$ python3 -q
>>> import numpy as np
>>> np.set_printoptions(suppress=True, linewidth=100)
>>> F = np.load("run1.npy")
>>> F
array([[0., 0., 5.],
       [0., 0., 0.],
       [5., 0., 0.]])
>>> U, sv, VT = np.linalg.svd(F)
>>> evecs = VT[:(sv > 1e-8).sum()]
>>> rng = np.random.default_rng(712443)
>>> vec = F[2] + 3 * F[1] + rng.integers(2) * np.eye(3)[0]
>>> vec
array([5., 0., 0.])
>>> print(np.linalg.matrix_rank(np.vstack([F, vec])))
2
>>> np.abs(np.diag(np.linalg.qr(F)[1])) > 1e-9
array([ True, False,  True])
>>> print(np.round(F @ np.linalg.pinv(F) @ F, 1))
[[0. 0. 5.]
 [0. 0. 0.]
 [5. 0. 0.]]
>>> w, evecs = np.linalg.eigh(F)
>>> vec = np.array([2, 1, 0])
>>> np.round(np.linalg.eigvalsh(F[1:, 1:]), 1)
array([0., 0.])
>>> np.abs(F).sum(axis=1).max(), np.abs(w).max()
(np.float64(5.0), np.float64(5.0))
>>> (np.sign(evecs[:, -1].round(6)) == np.sign(evecs[0, -1].round(6))).astype(int)
array([1, 0, 1])
>>> vec @ F @ vec
np.float64(0.0)
>>> F @ F.T
array([[25.,  0.,  0.],
       [ 0.,  0.,  0.],
       [ 0.,  0., 25.]])
>>> np.round(np.linalg.svd(F, compute_uv=False), 1)
array([5., 5., 0.])
>>> F.T @ F
array([[25.,  0.,  0.],
       [ 0.,  0.,  0.],
       [ 0.,  0., 25.]])
>>> arr = np.load("out0.npy")
>>> arr
array([[ 1.8, -2. , -1.3],
       [-1.5, -2.6,  0.3],
       [ 2.7, -1.2, -0.4],
       [-2.1,  1.6,  1.5],
       [ 1.5, -1. ,  2.4],
       [ 0.7,  2.9,  0.2],
       [ 2.5,  0.3, -1.6],
       [ 2. , -1.1, -1.9],
       [-0.9,  2.1, -2. ],
       [-0.9, -1.8, -2.2],
       [ 0.3,  0.9, -2.9],
       [-0.1, -1.4,  2.7],
       [-0.2, -2.8,  1.2],
       [ 1.9,  0.9, -2.1],
       [-2.5,  1.6, -0.2],
       [-2.7, -0.6, -1.1],
       [-1.4,  2.1, -1.6],
       [-1.2,  1.7, -2.2],
       [ 2.7, -0.1, -1.4],
       [ 2.5, -0.1,  1.6],
       [ 1.1,  0.8,  2.6],
       [-2.9, -0.3, -0.8],
       [ 0.4, -1.2, -2.7],
       [-2.2,  2.1,  0. ],
       [-1.5,  2.4,  1. ],
       [ 2.3, -1.6,  0.9],
       [ 1.2,  2.7, -0.7]])
>>> Xc = (arr - arr.mean(axis=0)) / arr.std(axis=0)
>>> print(np.round(Xc.std(axis=0), 1))
[1. 1. 1.]
>>> print(np.argwhere(np.abs(Xc) > 2))
[]
>>> c = np.linalg.lstsq(np.delete(Xc, 1, axis=1), Xc[:, 1])[0]
>>> round(float(1 - np.var(Xc[:, 1] - np.delete(Xc, 1, axis=1) @ c)), 1)
0.1
>>> np.abs(c).argmax()
np.int64(0)
>>> c.round(1)
array([-0.2, -0.1])
>>> Xc = arr - arr.mean(axis=0)
>>> U, sv, VT = np.linalg.svd(Xc, full_matrices=False)
>>> np.abs(U[:, 0]).argmax()
np.int64(25)
>>> np.round(VT[0] * np.sign(VT[0, np.abs(VT[0]).argmax()]), 1)
array([ 0.8, -0.6,  0.2])
>>> np.abs(VT[0]).argmax()
np.int64(0)
>>> (np.sign(U[:, 0]) == np.sign(U[0, 0])).astype(int)
array([1, 1, 1, 0, 1, 0, 1, 1, 0, 1, 0, 1, 1, 1, 0, 0, 0, 0, 1, 1, 1, 0, 1, 0, 0, 1, 0])
>>> z = arr[:, 2] > np.median(arr[:, 2])
>>> u = arr[z].mean(axis=0) - arr[~z].mean(axis=0)
>>> print(np.argsort(-np.abs(u).round(6), kind="stable"))
[2 1 0]
>>> np.round((((arr - arr.mean(axis=0)) @ u > 0) == z).mean(), 1)
np.float64(1.0)
>>> vec = np.array([2, -2, 5])
>>> rhs = arr @ vec
>>> np.round(np.linalg.lstsq(arr, rhs)[0], 1)
array([ 2., -2.,  5.])
>>> rhs = rhs + 0.3 * rng.normal(size=27)
>>> rhs.round(1)
array([  1. ,   3.9,   5.6,  -0.1,  17.2,  -3.2,  -3.9,  -3.1, -16.2,  -9.1, -15.6,  16.1,  11.3,
        -8.3,  -9.2, -10.3, -15.2, -16.5,  -1. ,  13.2,  13.4,  -8.7, -10.2,  -8.5,  -2.5,  12.6,
        -6.7])
>>> c, *_ = np.linalg.lstsq(arr, rhs)
>>> [round(float(np.linalg.norm(np.linalg.solve(arr.T @ arr + lam * np.eye(3), arr.T @ rhs))), 2) for lam in (0, 1, 10, 100)]
[5.74, 5.68, 5.15, 2.69]
>>> print(round(np.linalg.norm(rhs - arr @ c), 1))
1.3
>>> c.round()
array([ 2., -2.,  5.])
>>> np.round(arr.T @ (rhs - arr @ c), 1) + 0
array([0., 0., 0.])
>>> A = np.load("data.npy")
>>> A
array([[1. , 0.7, 0.5],
       [0.7, 1. , 0.7],
       [0.5, 0.7, 1. ]])
>>> w, evecs = np.linalg.eigh(A)
>>> print(w.round(1))
[0.2 0.5 2.3]
>>> np.round(np.linalg.svd(A, compute_uv=False), 1)
array([2.3, 0.5, 0.2])
>>> np.round(np.abs(evecs[:, -1]), 1)
array([0.6, 0.6, 0.6])
>>> print((w > 1e-8).sum(), (w < -1e-8).sum())
3 0
>>> np.round(w.sum(), 1), np.trace(A)
(np.float64(3.0), np.float64(3.0))
